% python3 -q
>>> import numpy as np
>>> import numpy.linalg as la
>>> np.set_printoptions(precision=2, suppress=True, linewidth=120, legacy="1.25")
>>> def rnd(a):
...     return np.round(a, 2) + 0
... 
>>> J = np.load("run13.npy")
>>> print(J)
[[1 3 7 0 9]
 [0 2 5 0 9]
 [0 0 8 7 1]
 [0 0 0 6 4]
 [0 0 0 0 3]]
>>> # triangular: eigenvalues sit on the diagonal
>>> B = J / la.norm(J, axis=1, keepdims=True)
>>> gram = B @ B.T
>>> print(rnd(np.degrees(np.arccos(np.clip(gram[0, 2], -1, 1)))))
59.04
>>> print((gram - 2 * np.eye(5)).round(6).argmax(axis=1))
[1 0 3 2 1]
>>> print(rnd(gram[0]))
[1.   0.98 0.51 0.42 0.76]
>>> w, vecs = la.eig(J)
>>> print(w)
[1. 2. 8. 6. 3.]
>>> print(J @ vecs[:, 0] - w[0] * vecs[:, 0])
[0. 0. 0. 0. 0.]
>>> print(rnd(np.sort(la.eigvals(la.inv(J)))))
[0.12 0.17 0.33 0.5  1.  ]
>>> print(np.prod(w))
288.0
>>> print(rnd(np.sort(la.eigvals(J.T))))
[1. 2. 3. 6. 8.]
>>> print(rnd(np.sort(la.eigvals(J @ J))))
[ 1.  4.  9. 36. 64.]
>>> print(np.prod(np.diag(J)), rnd(la.det(J)))
288 288.0
>>> print(la.matrix_rank(J - J[0, 0] * np.eye(5)))
4
>>> print([int(la.matrix_rank(la.matrix_power(J, p))) for p in range(1, 6)])
[5, 5, 5, 5, 5]
>>> print(J @ J)
[[ 1  9 78 49 70]
 [ 0  4 50 35 50]
 [ 0  0 64 98 39]
 [ 0  0  0 36 36]
 [ 0  0  0  0  9]]
>>> B = la.inv(J)
>>> print(rnd(J @ B))
[[1. 0. 0. 0. 0.]
 [0. 1. 0. 0. 0.]
 [0. 0. 1. 0. 0.]
 [0. 0. 0. 1. 0.]
 [0. 0. 0. 0. 1.]]
>>> print(np.allclose(B, J.T))
False
>>> print(rnd(la.inv(B)))
[[1. 3. 7. 0. 9.]
 [0. 2. 5. 0. 9.]
 [0. 0. 8. 7. 1.]
 [0. 0. 0. 6. 4.]
 [0. 0. 0. 0. 3.]]
>>> print(rnd(la.det(J) * B))
[[ 288. -432.   18.  -21.  454.]
 [   0.  144.  -90.  105. -542.]
 [   0.    0.   36.  -42.   44.]
 [   0.    0.    0.   48.  -64.]
 [   0.    0.    0.    0.   96.]]
>>> print(rnd(la.det(J) * la.det(B)))
1.0
>>> print(rnd(B))
[[ 1.   -1.5   0.06 -0.07  1.58]
 [ 0.    0.5  -0.31  0.36 -1.88]
 [ 0.    0.    0.12 -0.15  0.15]
 [ 0.    0.    0.    0.17 -0.22]
 [ 0.    0.    0.    0.    0.33]]
>>> print((np.abs(B) > 1e-9).astype(int))
[[1 1 1 1 1]
 [0 1 1 1 1]
 [0 0 1 1 1]
 [0 0 0 1 1]
 [0 0 0 0 1]]
>>> print(rnd(la.cond(J)))
52.3
>>> X = np.loadtxt("layer6.csv", delimiter=",")
>>> print(X)
[[  4.45  -9.33  11.23  -6.9    8.99  -9.88   0.92  -4.39  -6.69  -8.27   0.07  -5.47   5.3    9.24  -6.75]
 [  4.31 -12.2   10.31  -5.21  11.73 -11.07   1.14  -5.99  -6.29  -9.09   1.46  -4.29   3.85   9.59  -5.86]
 [  5.08  -9.23   9.49  -3.39   9.9  -10.46  -1.47  -4.74  -5.31  -9.67   0.09  -4.9    5.26  10.72  -3.29]
 [  5.45  -8.72  10.25  -3.82  10.51  -9.51  -0.71  -4.99  -4.95 -10.84  -1.04  -4.92   5.96  11.34  -3.87]
 [  4.17  -9.05  10.88  -6.66  10.66  -9.73  -1.73  -4.46  -6.61 -10.54   0.12  -6.49   5.31   9.73  -4.13]
 [  6.68 -10.85  12.72  -4.95  10.47 -10.41   0.74  -5.4   -5.84 -10.94   0.81  -6.2    3.95  10.15  -5.58]
 [  5.52  -9.43   9.02  -3.97   7.8   -9.77   0.73  -4.43  -2.73  -9.42  -0.07  -5.45   4.13   9.43  -4.82]
 [  5.46  -9.45   8.87  -6.06   9.18 -10.91  -0.83  -3.36  -6.68  -9.44   0.11  -4.96   3.65  10.07  -5.51]
 [  4.93  -9.95  10.28  -4.28  11.06  -8.88  -0.2   -6.21  -5.94  -8.38  -0.54  -4.44   2.99   9.45  -5.16]
 [  5.22 -11.38   8.93  -6.5   10.96  -9.71  -0.4   -4.5   -4.16 -10.73   0.55  -5.35   5.18  10.62  -6.31]
 [  4.36  -9.49   9.37  -6.51  10.82  -8.05   2.23  -4.27  -7.03 -10.03  -2.09  -4.62   4.62   6.35  -4.5 ]
 [  6.47  -8.7   10.13  -7.22   9.25 -10.92   0.39  -4.11  -5.07  -9.23   0.06  -3.2    4.38  10.7   -3.85]
 [  5.5   -8.91   9.3   -4.53  10.9   -8.63  -1.24  -6.4   -5.83 -11.8   -0.72  -3.79   3.15  11.23  -5.38]
 [  4.64  -9.63   8.3   -4.3    8.13 -10.56  -0.29  -6.19  -4.82 -10.2   -0.77  -3.61   5.07   9.75  -5.6 ]
 [  4.87  -9.67  10.32  -4.41  10.52  -9.06   0.65  -4.99  -5.21 -12.15   0.77  -4.8    4.37   9.92  -5.54]
 [  5.84 -10.19   8.87  -5.51  11.18 -10.02  -0.95  -5.75  -5.66  -9.21  -0.58  -5.44   4.85  10.47  -6.56]
 [  5.51 -12.38   9.69  -4.6   10.45  -9.53   0.26  -7.23  -4.02  -9.87   0.24  -4.91   5.71   9.45  -4.64]
 [  4.25  -9.19   9.4   -5.53  10.41 -10.96  -0.37  -5.7   -3.57 -10.6    0.2   -3.66   5.33   9.62  -5.1 ]
 [  4.5   -9.73  10.26  -5.85  11.61  -8.54   1.25  -6.02  -5.6   -9.54  -2.52  -6.68   4.98   9.97  -2.3 ]
 [  4.33  -9.08   9.83  -3.91  11.69  -8.63  -0.33  -4.39  -4.77  -9.21   0.29  -4.58   4.84   9.24  -3.8 ]
 [  5.73 -10.84  10.69  -4.52   9.07  -9.71   1.46  -5.3   -5.18  -8.94   0.52  -4.92   4.81   9.3   -5.77]
 [  5.15  -9.49  11.06  -5.18   8.9  -10.72   0.03  -3.32  -4.23 -10.19   2.79  -5.53   6.27   9.83  -6.16]
 [  4.7  -10.38   9.09  -4.47   8.95 -11.98   0.17  -6.54  -3.72  -9.39  -1.51  -5.36   6.44  10.33  -4.37]
 [  4.22  -8.83  12.68  -5.44   9.71 -10.16  -2.67  -5.66  -4.69  -8.45   1.96  -3.96   5.28   9.82  -5.88]
 [  4.    -9.76   9.82  -4.48   8.51 -10.55   1.06  -4.62  -3.74  -9.33   1.92  -2.9    5.09   9.18  -3.36]
 [  4.74 -10.06   9.09  -4.84  10.8   -9.29   0.85  -5.79  -5.81 -10.65  -1.49  -4.2    6.54   9.96  -4.68]
 [  5.32  -9.15   9.98  -5.16  11.77  -9.3   -1.27  -4.99  -5.11 -10.65   0.35  -4.6    6.69  11.6   -7.15]
 [  5.06 -11.31  10.28  -5.04   9.78  -9.57   0.45  -6.9   -4.7  -10.28   0.64  -5.06   5.9   11.04  -5.28]
 [  4.39  -9.88   9.91  -6.34   7.54  -8.94  -0.71  -5.05  -4.72 -11.99   0.42  -5.15   5.13  10.63  -4.85]
 [  4.12 -10.28  11.97  -5.78  10.2  -10.41  -1.02  -5.15  -4.81 -10.15   0.57  -4.45   5.64  10.57  -4.79]
 [  6.09  -9.1    9.87  -4.68  10.85  -9.61  -0.75  -5.96  -5.6   -9.21   1.34  -5.13   5.61   9.35  -6.2 ]
 [  4.11 -11.49  12.06  -3.52  11.69 -10.92   0.63  -3.9   -3.9   -9.19   0.47  -5.77   4.54   9.09  -5.62]
 [  3.92  -7.44  10.37  -4.99  10.41  -9.36   0.79  -3.66  -4.9   -8.52   0.2   -5.17   5.29  10.72  -7.41]
 [  4.09 -10.84  10.79  -6.     8.75  -9.04   1.34  -3.99  -3.09 -11.5   -1.28  -4.88   3.87  10.96  -6.43]
 [  5.18  -9.76   8.5   -6.89  10.96  -9.96   1.26  -4.87  -3.29  -7.99   0.43  -5.52   5.18   9.66  -5.68]
 [  5.56  -7.89   8.26  -3.58   7.98  -9.06  -0.07  -3.61  -3.17 -11.12  -1.14  -4.81   5.01   9.27  -4.4 ]
 [  5.75  -9.33   7.09  -4.81   8.45 -11.75   0.21  -3.18  -3.83  -8.83  -0.31  -6.1    4.72   9.97  -3.31]
 [  6.69  -9.52   9.61  -6.21   9.05 -12.15   1.2   -6.75  -4.51 -10.58   2.07  -4.57   4.42   8.92  -5.41]
 [  4.49  -9.07  10.07  -2.88  11.25 -11.08   0.45  -4.45  -5.61  -8.89  -0.17  -5.38   4.95  11.17  -3.21]
 [  6.97  -9.36   9.55  -6.35  10.04 -11.76  -0.15  -4.26  -4.33  -9.73   0.26  -5.2    3.57  10.36  -4.2 ]
 [  3.98 -10.66  11.28  -4.92   9.55  -6.62  -0.75  -7.08  -4.98 -13.01   0.68  -5.53   5.52   9.53  -3.98]]
>>> Q, R = la.qr(X)
>>> print(rnd(np.trace(Q @ Q.T)))
15.0
